$ python3 -q
>>> import numpy as np
>>> np.set_printoptions(precision=2, suppress=True, linewidth=160)
>>> arr = np.load("arr.npy")
>>> arr
array([[1, 0, 0, 0, 0, 0, 0, 0, 0, 0, 0],
       [2, 1, 0, 0, 0, 0, 0, 0, 0, 0, 0],
       [2, 2, 1, 0, 0, 0, 0, 0, 0, 0, 0],
       [1, 1, 2, 1, 0, 0, 0, 0, 0, 0, 0],
       [0, 1, 0, 1, 1, 0, 0, 0, 0, 0, 0],
       [1, 1, 2, 1, 2, 1, 0, 0, 0, 0, 0],
       [2, 1, 0, 3, 1, 2, 1, 0, 0, 0, 0],
       [0, 1, 1, 2, 3, 0, 0, 1, 0, 0, 0],
       [3, 1, 0, 1, 2, 2, 1, 3, 1, 0, 0],
       [2, 3, 0, 1, 2, 0, 2, 2, 0, 1, 0],
       [0, 3, 0, 2, 2, 2, 1, 1, 2, 3, 1]])
>>> A2 = arr / np.linalg.norm(arr, axis=1, keepdims=True)
>>> gram = A2 @ A2.T
>>> np.argwhere(np.triu(np.abs(gram) > 0.95, 1))
array([], shape=(0, 2), dtype=int64)
>>> J = np.array([[3, 1, -2, -3, -1, 3],
...     [3, 3, 1, -2, -3, -1],
...     [-1, 3, 3, 1, -2, -3],
...     [-3, -1, 3, 3, 1, -2],
...     [-2, -3, -1, 3, 3, 1],
...     [1, -2, -3, -1, 3, 3]])
>>> x0 = np.array([-2, 2, 2, 2, 1, -3])
>>> rhs = J @ x0
>>> rhs
array([-24,  -2,  23,  23,   2, -20])
>>> np.linalg.solve(J, rhs)
array([-2.,  2.,  2.,  2.,  1., -3.])
>>> np.linalg.solve(J, rhs + J[:, 1])
array([-2.,  3.,  2.,  2.,  1., -3.])
>>> np.round(np.linalg.solve(J.T, J[4]), 2) + 0
array([0., 0., 0., 0., 1., 0.])
>>> np.round(np.linalg.solve(J, J[:, 0]), 2) + 0
array([1., 0., 0., 0., 0., 0.])
>>> data = np.loadtxt("data.csv", delimiter=",")
>>> data
array([[1.  , 0.9 , 0.81, 0.73, 0.66, 0.59, 0.53],
       [0.9 , 1.  , 0.9 , 0.81, 0.73, 0.66, 0.59],
       [0.81, 0.9 , 1.  , 0.9 , 0.81, 0.73, 0.66],
       [0.73, 0.81, 0.9 , 1.  , 0.9 , 0.81, 0.73],
       [0.66, 0.73, 0.81, 0.9 , 1.  , 0.9 , 0.81],
       [0.59, 0.66, 0.73, 0.81, 0.9 , 1.  , 0.9 ],
       [0.53, 0.59, 0.66, 0.73, 0.81, 0.9 , 1.  ]])
>>> x0 = np.ones(7)
>>> for _ in range(7):
...     x0 = data @ x0
...     x0 /= np.linalg.norm(x0)
...     print(round(x0 @ data @ x0, 2))
... 
5.6
5.6
5.6
5.6
5.6
5.6
5.6
>>> x0
array([0.35, 0.38, 0.39, 0.4 , 0.39, 0.38, 0.35])
>>> round(np.linalg.eigvalsh(data)[-1], 2)
np.float64(5.6)
>>> Lm = np.linalg.cholesky(data)
>>> np.linalg.eigvalsh(data).min() > 0
np.True_
>>> round(float(np.prod(np.diag(Lm)) ** 2), 2), round(np.linalg.det(data), 2)
(0.0, np.float64(0.0))
>>> np.diag(Lm) ** 2
array([1.  , 0.19, 0.19, 0.19, 0.19, 0.19, 0.19])
>>> data / np.sqrt(np.outer(np.diag(data), np.diag(data)))
array([[1.  , 0.9 , 0.81, 0.73, 0.66, 0.59, 0.53],
       [0.9 , 1.  , 0.9 , 0.81, 0.73, 0.66, 0.59],
       [0.81, 0.9 , 1.  , 0.9 , 0.81, 0.73, 0.66],
       [0.73, 0.81, 0.9 , 1.  , 0.9 , 0.81, 0.73],
       [0.66, 0.73, 0.81, 0.9 , 1.  , 0.9 , 0.81],
       [0.59, 0.66, 0.73, 0.81, 0.9 , 1.  , 0.9 ],
       [0.53, 0.59, 0.66, 0.73, 0.81, 0.9 , 1.  ]])
>>> Lm
array([[1.  , 0.  , 0.  , 0.  , 0.  , 0.  , 0.  ],
       [0.9 , 0.44, 0.  , 0.  , 0.  , 0.  , 0.  ],
       [0.81, 0.39, 0.44, 0.  , 0.  , 0.  , 0.  ],
       [0.73, 0.35, 0.39, 0.44, 0.  , 0.  , 0.  ],
       [0.66, 0.31, 0.35, 0.39, 0.44, 0.  , 0.  ],
       [0.59, 0.3 , 0.31, 0.35, 0.39, 0.44, 0.  ],
       [0.53, 0.26, 0.3 , 0.31, 0.35, 0.39, 0.44]])
>>> A2 = np.array([[1, 1, 3, 3, 1],
...     [1, 4, 4, 5, 1],
...     [0, 4, 2, 1, 1],
...     [2, 5, 4, 2, 2],
...     [4, 5, 0, 1, 5]])
>>> M = np.triu(A2, 1)
>>> M
array([[0, 1, 3, 3, 1],
       [0, 0, 4, 5, 1],
       [0, 0, 0, 1, 1],
       [0, 0, 0, 0, 2],
       [0, 0, 0, 0, 0]])
>>> rng = np.random.default_rng(422)
>>> A2 = M + rng.integers(-2, 3, (5, 4)) @ rng.integers(-2, 3, (4, 5))
>>> A2
array([[ 0, -6,  0,  6, -4],
       [ 0,  5,  7,  4,  5],
       [-4, -6, -2, -1, -4],
       [ 3, -1, -4, -7, -1],
       [ 7, -2, -5, -2, -3]])
>>> np.linalg.matrix_rank(A2 - M, tol=1e-8)
np.int64(4)
>>> np.abs(A2 - M).sum(axis=1)
array([18, 13, 19, 18, 19])
>>> np.linalg.norm(M, axis=0)
array([0.  , 1.  , 5.  , 5.92, 2.65])
>>> np.round(np.linalg.norm(M[3] - M[2]), 2)
np.float64(1.41)
>>> round(np.linalg.norm(M) ** 2 / np.linalg.norm(M, 2) ** 2, 2)
np.float64(1.09)
>>> round(float(np.linalg.norm(M, 2)), 2)
7.88
>>> np.sort(np.linalg.eigvals(M))
array([0., 0., 0., 0., 0.])
>>> left, s, VT = np.linalg.svd(M)
>>> evecs = VT[:(s > 1e-8).sum()]
>>> x0 = M[2] + 3 * M[0] + rng.integers(2) * np.eye(5)[4]
>>> x0
array([ 0.,  3.,  9., 10.,  5.])
>>> np.round(evecs.T @ evecs, 2) + 0
array([[0., 0., 0., 0., 0.],
       [0., 1., 0., 0., 0.],
       [0., 0., 1., 0., 0.],
       [0., 0., 0., 1., 0.],
       [0., 0., 0., 0., 1.]])
>>> np.linalg.matrix_rank(np.vstack([M, x0]))
np.int64(4)
>>> np.diag(evecs.T @ evecs)
array([0., 1., 1., 1., 1.])
>>> np.round(np.linalg.norm(x0 - evecs.T @ evecs @ x0), 2)
np.float64(0.0)
>>> E = np.loadtxt("run2.csv", delimiter=",")
>>> E
array([[  9.25, -15.37, -14.64,   3.06,  -5.35,  12.05,  10.1 , -22.53],
       [  7.22, -15.68, -15.25,   4.01,  -6.4 ,   9.54,  10.31, -24.41],
       [-13.54,   8.76,  -8.63,  17.4 ,  -8.03,   5.89,  -1.38,  -5.9 ],
       [-12.89,   6.33,  -8.66,  12.84,  -8.95,   5.31,  -1.42,  -3.78],
       [-14.83,   8.61,  -7.89,  14.59, -11.18,   5.56,  -2.58,  -3.51],
       [ 10.36, -16.7 , -14.48,   1.83,  -6.14,  12.02,  12.09, -23.49],
       [-12.87,   7.83,  -8.19,  13.46,  -9.36,   7.23,  -2.14,  -4.13],
       [-14.11,   8.75,  -6.03,  14.5 , -10.58,   4.31,  -2.65,  -4.66],
       [-15.69,   9.64,  -7.08,  13.78,  -9.25,   5.45,  -2.26,  -5.7 ],
       [  9.2 , -16.75, -15.85,   1.12,  -5.68,  10.87,   9.32, -22.98],
       [-10.43,  19.  , -15.42,  -3.81,  -1.13, -24.35,   0.83,   6.35],
       [-15.28,   9.69,  -8.88,  14.71, -10.02,   5.22,  -1.81,  -4.36],
       [-14.94,   8.11,  -9.76,  15.58, -10.19,   4.22,  -2.5 ,  -5.93],
       [ 10.12, -16.55, -17.04,   2.71,  -7.02,  11.41,  11.06, -21.66],
       [-14.47,   8.13,  -6.7 ,  15.89,  -9.48,   3.95,  -3.17,  -6.16],
       [  9.89, -15.88, -15.81,   0.01,  -6.83,  10.82,  11.39, -24.11],
       [-10.38,  18.99, -15.63,  -4.09,  -1.1 , -25.03,   2.17,   7.53],
       [  8.29, -15.87, -14.23,   0.52,  -6.66,   8.97,  10.22, -23.77],
       [ -8.94,  19.24, -13.37,  -3.86,  -0.24, -23.96,   1.55,   7.25],
       [ -8.61,  19.89, -14.94,  -3.36,  -0.55, -24.12,   1.71,   6.16],
       [  9.84, -15.18, -16.01,   2.35,  -4.19,  11.43,   9.51, -21.34],
       [-10.44,  20.78, -14.86,  -5.33,  -0.05, -25.88,   3.04,   5.92],
       [  9.04, -15.73, -15.7 ,   1.31,  -5.89,  11.87,  11.49, -23.41],
       [ 10.95, -14.73, -14.9 ,   0.14,  -5.93,  12.6 ,   9.94, -21.08],
       [-13.66,   8.79,  -8.09,  14.21,  -9.27,   5.34,  -0.96,  -5.53],
       [-14.83,   8.92,  -8.37,  13.76,  -7.86,   4.18,  -2.14,  -5.47],
       [-11.15,  21.47, -14.43,  -5.68,  -2.42, -24.35,   2.47,   6.22],
       [ 11.06, -16.26, -14.61,   0.67,  -5.31,  12.93,   8.29, -22.47],
       [ 10.71, -15.84, -14.54,   2.64,  -6.7 ,  10.57,  10.15, -23.06],
       [ 10.13, -17.04, -15.25,   1.46,  -7.45,  11.3 ,  12.65, -23.56],
       [  9.35, -17.68, -16.92,   1.94,  -7.14,   9.81,  10.38, -24.25],
       [ -8.24,  21.87, -12.84,  -5.42,   0.2 , -26.69,   4.04,   5.03],
       [-10.56,  19.49, -14.86,  -2.3 ,  -0.68, -25.06,   3.92,   6.14],
       [-10.29,  20.15, -13.41,  -4.87,   0.21, -25.43,   0.3 ,   6.79],
       [-16.2 ,  10.98,  -8.84,  14.68,  -9.11,   4.32,  -3.16,  -7.87],
       [-10.42,  19.52, -15.86,  -3.04,  -1.9 , -25.89,   3.56,   5.93],
       [-14.61,   9.9 ,  -8.13,  14.9 ,  -8.88,   6.58,  -0.87,  -4.66],
       [-15.24,   8.85,  -8.66,  15.09,  -8.23,   6.05,  -3.06,  -5.24],
       [-11.14,  21.53, -15.77,  -2.93,   0.31, -23.52,   3.01,   5.94],
       [-11.44,  20.68, -15.34,  -4.17,  -0.77, -24.07,   2.71,   4.78],
       [ -8.69,  20.66, -14.34,  -3.65,  -1.11, -23.76,   2.15,   5.44]])
>>> Q, evecs = np.linalg.qr(J[:, :4])[0], np.linalg.qr(J[:, 4:])[0]
>>> s = np.linalg.svd(Q.T @ evecs, compute_uv=False)
>>> s
array([0.98, 0.96])
>>> np.degrees(np.arccos(s.clip(0, 1)))
array([11.6 , 15.39])
>>> np.abs(np.linalg.svd(E)[2][-1])
array([0.7 , 0.36, 0.05, 0.2 , 0.4 , 0.11, 0.39, 0.1 ])
>>> round(np.linalg.norm(E, 2) / np.linalg.norm(E), 2)
np.float64(0.75)
>>> np.argsort(-np.linalg.norm(E, axis=0).round(6), kind="stable")[:3]
array([5, 1, 7])
>>> dist = np.linalg.norm(E[:, None] - E[None], axis=-1)
>>> np.unravel_index(dist.round(6).argmax(), dist.shape)
(np.int64(5), np.int64(33))
>>> dist.mean(axis=1).argmax()
np.int64(31)
>>> dist[9].round(6).argsort(kind="stable")[:4]
array([ 9, 22, 30, 28])
>>> np.flatnonzero(dist[9] < dist.mean() / 2)
array([ 0,  1,  5,  9, 13, 15, 17, 20, 22, 23, 27, 28, 29, 30])
>>> dist[:5, :5]
array([[ 0.  ,  4.06, 42.39, 40.44, 43.95],
       [ 4.06,  0.  , 41.79, 39.97, 43.4 ],
       [42.39, 41.79,  0.  ,  5.73,  5.23],
       [40.44, 39.97,  5.73,  0.  ,  4.37],
       [43.95, 43.4 ,  5.23,  4.37,  0.  ]])
>>> A2 = np.c_[E[:, :5] @ np.array([[-9, -3, 8, -9, 6],
...     [9, 1, -9, 9, -3],
...     [-9, 6, -4, 0, 4],
...     [-7, -8, 0, 9, -7],
...     [-6, -5, -3, -9, 2]]), np.array([0, 5, 2, -5, -2, 0, -1, 0, 1, -3, 1, 4, 4, 4, 3, 1, -1, 1, -2, 5, -4, 3, -3, 2, 2, -2, 3, -3, -5, 5, 5, -1, 3, -5, 0, -5, 3, -3, -2, 2, -1])]
>>> A2
array([[ -79.14, -128.69,  286.94, -145.89,   10.93,    0.  ],
       [ -58.52, -128.92,  279.08, -112.41,  -11.51,    5.  ],
       [ 204.75, -101.45, -128.55,  429.57, -279.9 ,    2.  ],
       [ 214.74,  -64.93,  -98.6 ,  369.09, -238.75,   -5.  ],
       [ 246.92,  -55.06, -131.03,  442.89, -270.86,   -2.  ],
       [ -89.19, -118.6 ,  309.52, -171.81,   29.25,    0.  ],
       [ 221.95,  -63.58, -112.59,  391.68, -246.41,   -1.  ],
       [ 221.99,  -48.2 , -135.77,  431.46, -257.69,    0.  ],
       [ 250.73,  -49.76, -156.21,  435.24, -266.34,    1.  ],
       [ -64.66, -120.01,  304.79, -172.35,   22.85,   -3.  ],
       [ 437.1 ,   -6.1 , -189.37,  240.75, -156.85,    1.  ],
       [ 261.8 ,  -65.33, -143.87,  447.3 , -279.28,    4.  ],
       [ 247.37,  -79.32, -122.9 ,  439.38, -282.45,    4.  ],
       [ -63.52, -135.73,  319.13, -152.46,    9.2 ,    4.  ],
       [ 209.35,  -68.38, -133.69,  431.73, -268.2 ,    3.  ],
       [ -48.73, -106.34,  305.77, -170.37,   30.01,    1.  ],
       [ 440.23,   -5.43, -188.13,  237.42, -155.34,   -1.  ],
       [ -53.05,  -96.98,  286.05, -152.82,   23.47,    1.  ],
       [ 402.41,   -2.08, -190.48,  221.04, -138.3 ,   -2.  ],
       [ 417.78,  -14.29, -186.48,  231.21, -148.67,    5.  ],
       [ -72.4 , -138.61,  291.95, -166.32,   15.71,   -4.  ],
       [ 452.33,    5.83, -210.95,  233.46, -147.21,    3.  ],
       [ -55.46, -118.08,  294.36, -158.13,   17.68,   -3.  ],
       [ -62.42, -108.45,  297.56, -176.49,   37.45,    2.  ],
       [ 231.01,  -66.1 , -128.22,  413.37, -258.7 ,    2.  ],
       [ 239.92,  -67.59, -141.86,  408.33, -261.26,   -2.  ],
       [ 477.73,   25.88, -217.45,  264.24, -154.11,    3.  ],
       [ -87.22, -115.91,  309.19, -192.06,   41.39,   -3.  ],
       [ -86.37, -122.83,  306.5 , -154.89,   21.74,   -5.  ],
       [ -72.8 , -113.36,  317.75, -164.34,   25.78,    5.  ],
       [ -61.73, -127.07,  323.02, -161.55,   13.6 ,    5.  ],
       [ 423.29,   11.91, -211.99,  220.41, -128.07,   -1.  ],
       [ 424.37,  -16.19, -198.41,  255.87, -166.53,    3.  ],
       [ 427.48,    8.47, -210.66,  228.24, -141.32,   -5.  ],
       [ 276.08,  -65.35, -165.73,  458.73, -286.48,    0.  ],
       [ 444.88,  -10.56, -189.9 ,  259.2 , -167.04,   -5.  ],
       [ 242.74,  -69.85, -146.82,  434.61, -271.94,    3.  ],
       [ 238.5 ,  -76.96, -142.24,  426.69, -274.72,   -3.  ],
       [ 454.61,  -17.78, -220.74,  264.87, -173.38,   -2.  ],
       [ 460.95,    0.17, -213.97,  258.48, -164.39,    2.  ],
       [ 425.42,   -4.56, -194.77,  241.29, -148.15,   -1.  ]])
>>> np.linalg.matrix_rank(A2)
np.int64(6)
